In [1]: import numpy as np

In [2]: np.set_printoptions(precision=1, suppress=True, linewidth=120)

In [3]: tidy = lambda a: np.round(a, 1) + 0

In [4]: A = np.load("a.npy")

In [5]: A
Out[5]: 
array([[5., 0., 0., 0.],
       [0., 5., 4., 4.],
       [0., 4., 5., 4.],
       [0., 4., 4., 5.]])

In [6]: vals, evecs = np.linalg.eigh(A)

In [7]: vec = np.array([5, 8, 7, 0])

In [8]: np.abs(A).sum(axis=1).max(), np.abs(vals).max()
Out[8]: (np.float64(13.0), np.float64(13.0))

In [9]: (np.sign(evecs[:, -1].round(6)) == np.sign(evecs[0, -1].round(6))).astype(int)
Out[9]: array([1, 0, 0, 0])

In [10]: tidy(evecs * np.abs(vals) @ evecs.T)
Out[10]: 
array([[5., 0., 0., 0.],
       [0., 5., 4., 4.],
       [0., 4., 5., 4.],
       [0., 4., 4., 5.]])

In [11]: vec = np.ones(4)

In [12]: for _ in range(5):
    ...:     vec = A @ vec
    ...:     vec /= np.linalg.norm(vec)
    ...:     print(round(vec @ A @ vec, 1))
    ...: 
12.6
12.9
13.0
13.0
13.0

In [13]: tidy(np.linalg.eigvalsh(A)[-1])
Out[13]: np.float64(13.0)

In [14]: A @ A
Out[14]: 
array([[25.,  0.,  0.,  0.],
       [ 0., 57., 56., 56.],
       [ 0., 56., 57., 56.],
       [ 0., 56., 56., 57.]])

In [15]: tidy(np.linalg.matrix_power(A, 4))
Out[15]: 
array([[ 625.,    0.,    0.,    0.],
       [   0., 9521., 9520., 9520.],
       [   0., 9520., 9521., 9520.],
       [   0., 9520., 9520., 9521.]])

In [16]: tidy(np.linalg.det(A))
Out[16]: np.float64(65.0)

In [17]: Q = A.astype(float).copy()

In [18]: for j in range(4):
    ...:     Q[:, j] -= Q[:, :j] @ (Q[:, :j].T @ Q[:, j])
    ...:     Q[:, j] /= np.linalg.norm(Q[:, j])
    ...: 

In [19]: tidy(Q.T @ A)
Out[19]: 
array([[5. , 0. , 0. , 0. ],
       [0. , 7.5, 7.4, 7.4],
       [0. , 0. , 1.4, 0.7],
       [0. , 0. , 0. , 1.2]])

In [20]: tidy(Q)
Out[20]: 
array([[ 1. ,  0. ,  0. ,  0. ],
       [ 0. ,  0.7, -0.6, -0.4],
       [ 0. ,  0.5,  0.8, -0.4],
       [ 0. ,  0.5,  0. ,  0.8]])

In [21]: vec = np.array([2, 0, -1, -2])

In [22]: A * vec
Out[22]: 
array([[ 10.,   0.,  -0.,  -0.],
       [  0.,   0.,  -4.,  -8.],
       [  0.,   0.,  -5.,  -8.],
       [  0.,   0.,  -4., -10.]])

In [23]: A @ np.ones(4)
Out[23]: array([ 5., 13., 13., 13.])

In [24]: J = np.tanh(np.array([[-0.5, 0.9],
    ...:     [-1.8, -0.4],
    ...:     [-0.6, -0.7],
    ...:     [1.0, 0.5],
    ...:     [1.0, 2.2],
    ...:     [-0.6, -1.4],
    ...:     [1.0, 0.1],
    ...:     [0.3, 0.7],
    ...:     [1.2, -0.9],
    ...:     [0.2, 0.2],
    ...:     [-0.1, 1.3],
    ...:     [0.3, -0.8],
    ...:     [0.1, 0.0],
    ...:     [0.8, -1.2],
    ...:     [-2.0, 0.2],
    ...:     [1.5, 0.8],
    ...:     [-0.3, -0.6],
    ...:     [-0.7, 1.5],
    ...:     [0.1, 0.3],
    ...:     [-0.6, -0.2],
    ...:     [-2.1, 0.5],
    ...:     [0.3, 0.1],
    ...:     [-0.8, 0.8],
    ...:     [0.9, 1.1]]) @ np.array([[0.8, 1.2, 1.0], [0.7, 0.0, -0.1]]))

In [25]: tidy(J)
Out[25]: 
array([[ 0.2, -0.5, -0.5],
       [-0.9, -1. , -0.9],
       [-0.7, -0.6, -0.5],
       [ 0.8,  0.8,  0.7],
       [ 1. ,  0.8,  0.7],
       [-0.9, -0.6, -0.4],
       [ 0.7,  0.8,  0.8],
       [ 0.6,  0.3,  0.2],
       [ 0.3,  0.9,  0.9],
       [ 0.3,  0.2,  0.2],
       [ 0.7, -0.1, -0.2],
       [-0.3,  0.3,  0.4],
       [ 0.1,  0.1,  0.1],
       [-0.2,  0.7,  0.7],
       [-0.9, -1. , -1. ],
       [ 0.9,  0.9,  0.9],
       [-0.6, -0.3, -0.2],
       [ 0.5, -0.7, -0.7],
       [ 0.3,  0.1,  0.1],
       [-0.6, -0.6, -0.5],
       [-0.9, -1. , -1. ],
       [ 0.3,  0.3,  0.3],
       [-0.1, -0.7, -0.7],
       [ 0.9,  0.8,  0.7]])

In [26]: cen = (J - J.mean(axis=0)) / J.std(axis=0)

In [27]: tidy(cen.std(axis=0))
Out[27]: array([1., 1., 1.])

In [28]: coef = np.linalg.lstsq(np.delete(cen, 1, axis=1), cen[:, 1])[0]

In [29]: tidy(1 - np.var(cen[:, 1] - np.delete(cen, 1, axis=1) @ coef))
Out[29]: np.float64(1.0)

In [30]: np.abs(coef).argmax()
Out[30]: np.int64(1)

In [31]: vec = np.array([2, -3, 0])

In [32]: rhs = J @ vec

In [33]: tidy(rhs)
Out[33]: 
array([ 2.1,  1. ,  0.4, -0.9, -0.5,  0.1, -1.1,  0.2, -2. , -0.1,  1.7, -1.7, -0.2, -2.6,  1.2, -1. , -0.1,  3. ,
        0.2,  0.7,  1.2, -0.4,  2.1, -0.6])

In [34]: rng = np.random.default_rng(3384)

In [35]: rhs = rhs + 0.1 * rng.normal(size=24)

In [36]: tidy(rhs)
Out[36]: 
array([ 2.1,  1. ,  0.4, -0.7, -0.5,  0.1, -1.2,  0.3, -2. ,  0. ,  1.7, -1.6, -0.2, -2.5,  1.2, -1. , -0.2,  2.9,
        0.3,  0.8,  1.2, -0.6,  2.2, -0.7])

In [37]: coef, *_ = np.linalg.lstsq(J, rhs)

In [38]: tidy(coef)
Out[38]: array([ 2. , -2.9, -0.1])

In [39]: coef.round()
Out[39]: array([ 2., -3., -0.])

In [40]: [round(float(np.linalg.norm(np.linalg.solve(J.T @ J + lam * np.eye(3), J.T @ rhs))), 2) for lam in (0, 1, 10, 100)]
Out[40]: [3.5, 2.19, 0.9, 0.19]

In [41]: labels = rng.permutation(3)

In [42]: B = J[:, labels] * rng.choice([-1, 1], 3)

In [43]: tidy(B)
Out[43]: 
array([[-0.5, -0.5, -0.2],
       [-1. , -0.9,  0.9],
       [-0.6, -0.5,  0.7],
       [ 0.8,  0.7, -0.8],
       [ 0.8,  0.7, -1. ],
       [-0.6, -0.4,  0.9],
       [ 0.8,  0.8, -0.7],
       [ 0.3,  0.2, -0.6],
       [ 0.9,  0.9, -0.3],
       [ 0.2,  0.2, -0.3],
       [-0.1, -0.2, -0.7],
       [ 0.3,  0.4,  0.3],
       [ 0.1,  0.1, -0.1],
       [ 0.7,  0.7,  0.2],
       [-1. , -1. ,  0.9],
       [ 0.9,  0.9, -0.9],
       [-0.3, -0.2,  0.6],
       [-0.7, -0.7, -0.5],
       [ 0.1,  0.1, -0.3],
       [-0.6, -0.5,  0.6],
       [-1. , -1. ,  0.9],
       [ 0.3,  0.3, -0.3],
       [-0.7, -0.7,  0.1],
       [ 0.8,  0.7, -0.9]])

In [44]: U, _, VT = np.linalg.svd(J.T @ B)

In [45]: labels
Out[45]: array([1, 2, 0])
